% python3 -q
>>> import numpy as np
>>> np.set_printoptions(precision=2, suppress=True, linewidth=200, sign=" ")
>>> def rnd(a):
...     return np.round(a, 2) + 0
... 
>>> B = np.array([[0], [1], [0]])
>>> W2 = np.array([[3, 0, 1, 2]])
>>> rng = np.random.default_rng(8071)
>>> W0 = B @ W2 + 0.1 * rng.normal(size=(3, 4))
>>> rnd(W0)
array([[ 0.12,  0.21, -0.05, -0.09],
       [ 2.97, -0.03,  1.05,  1.95],
       [-0.16,  0.04, -0.19,  0.01]])
>>> w1 = np.array([[0, 3, 2, 2, 3], [3, 3, 0, 3, 0], [1, 1, 0, 2, 2], [0, 0, 3, 0, 0]])
>>> beta = np.array([-2, -1, 0, -3, 0])
>>> hid = np.maximum(W0 @ w1 + beta, 0)
>>> rnd((hid > 0).mean(axis=0))
array([ 0.  ,  0.33,  0.33,  0.33,  0.67])
>>> W2 = np.array([[1, 0, 2], [3, 5, 0], [2, 0, 3], [4, 5, 3], [2, 2, 0]])
>>> w1 @ W2
array([[ 27,  31,  12],
       [ 24,  30,  15],
       [ 16,  19,   8],
       [  6,   0,   9]])
>>> rnd(np.linalg.norm(W0, 2) / np.linalg.norm(W0))
np.float64(1.0)
>>> np.argsort(-np.linalg.norm(W0, axis=0).round(6), kind="stable")[:3]
array([ 0,  3,  2])
>>> np.linalg.matrix_rank(W0, rtol=0.1)
np.int64(1)
>>> print(np.linalg.cond(W0) > 100)
False
>>> print([round(float(x), 2) for x in np.linalg.svd(W0, compute_uv=False)[:3]])
[3.71, 0.26, 0.18]
>>> Q, _ = np.linalg.qr(np.array([[-1.6, 1.5, 0.2, 1.4],
...     [1.2, -0.8, -0.9, -0.8],
...     [0.5, 0.6, -0.9, -0.6],
...     [0.1, 0.4, -0.8, -0.8]]))
>>> vals = np.array([5, 3, 8, 1])
>>> feats = Q @ np.diag(vals) @ Q.T
>>> print(rnd(feats))
[[ 4.41 -0.39 -1.26  1.5 ]
 [-0.39  4.77 -1.2   2.55]
 [-1.26 -1.2   4.08 -1.08]
 [ 1.5   2.55 -1.08  3.75]]
>>> P = np.triu(np.array([[2, 0, 1, -1], [-1, -2, -1, 0], [-2, 2, 1, -1], [1, 0, -1, 0]]), 1) + np.eye(4)
>>> B = P @ feats @ np.linalg.inv(P)
>>> rnd(np.linalg.det(B))
np.float64(120.0)
>>> rnd(np.poly(B))
array([   1.,  -17.,   95., -199.,  120.])
>>> rnd(P @ feats - feats @ P)
array([[-2.76, -3.75,  0.36, -1.67],
       [ 1.26,  1.2 ,  1.08, -0.52],
       [-1.5 , -2.55,  1.13, -0.93],
       [ 0.  ,  0.  ,  1.05,  0.42]])
>>> np.linalg.matrix_rank(B)
np.int64(4)
>>> vec = np.ones(4)
>>> for _ in range(6):
...     vec = feats @ vec
...     vec /= np.linalg.norm(vec)
...     print(round(vec @ feats @ vec, 2))
... 
6.73
7.77
7.97
7.99
8.0
8.0
>>> rnd(vec)
array([ 0.33,  0.59, -0.44,  0.59])
>>> vals, evecs = np.linalg.eigh(feats)
>>> print(rnd(vals))
[ 1.  3.  5.  8.]
>>> (vals > 1e-8).sum(), (vals < -1e-8).sum()
(np.int64(4), np.int64(0))
>>> vals.sum(), rnd(np.trace(feats))
(np.float64(17.0), np.float64(17.0))
>>> rnd(np.linalg.eigvalsh(feats @ feats))
array([  1.,   9.,  25.,  64.])
>>> print(rnd(np.abs(evecs[:, -1])))
[ 0.34  0.59  0.45  0.58]
>>> M = np.loadtxt("w.csv", delimiter=",")
>>> M
array([[-2.,  1.,  0.],
       [ 0., -2.,  1.],
       [ 0.,  0., -2.]])
>>> # triangular: eigenvalues sit on the diagonal
>>> P = np.triu(np.array([[4, 0, 2], [0, 4, 0], [5, 4, 0]]), 1) + np.eye(3)
>>> B = P @ M @ np.linalg.inv(P)
>>> np.linalg.matrix_rank(B)
np.int64(3)
>>> np.poly(B)
array([  1.,   6.,  12.,   8.])
>>> B
array([[-2.,  1.,  0.],
       [ 0., -2.,  1.],
       [ 0.,  0., -2.]])
>>> rnd(np.sort(np.linalg.eigvals(B)))
array([-2., -2., -2.])
>>> print(B @ B)
[[ 4. -4.  1.]
 [ 0.  4. -4.]
 [ 0.  0.  4.]]
>>> print(np.prod(np.diag(B)), rnd(np.linalg.det(B)))
-8.0 -8.0
>>> rnd(np.linalg.matrix_power(B - np.diag(np.diag(B)), 3))
array([[ 0.,  0.,  0.],
       [ 0.,  0.,  0.],
       [ 0.,  0.,  0.]])
>>> np.linalg.matrix_rank(B - B[0, 0] * np.eye(3))
np.int64(2)
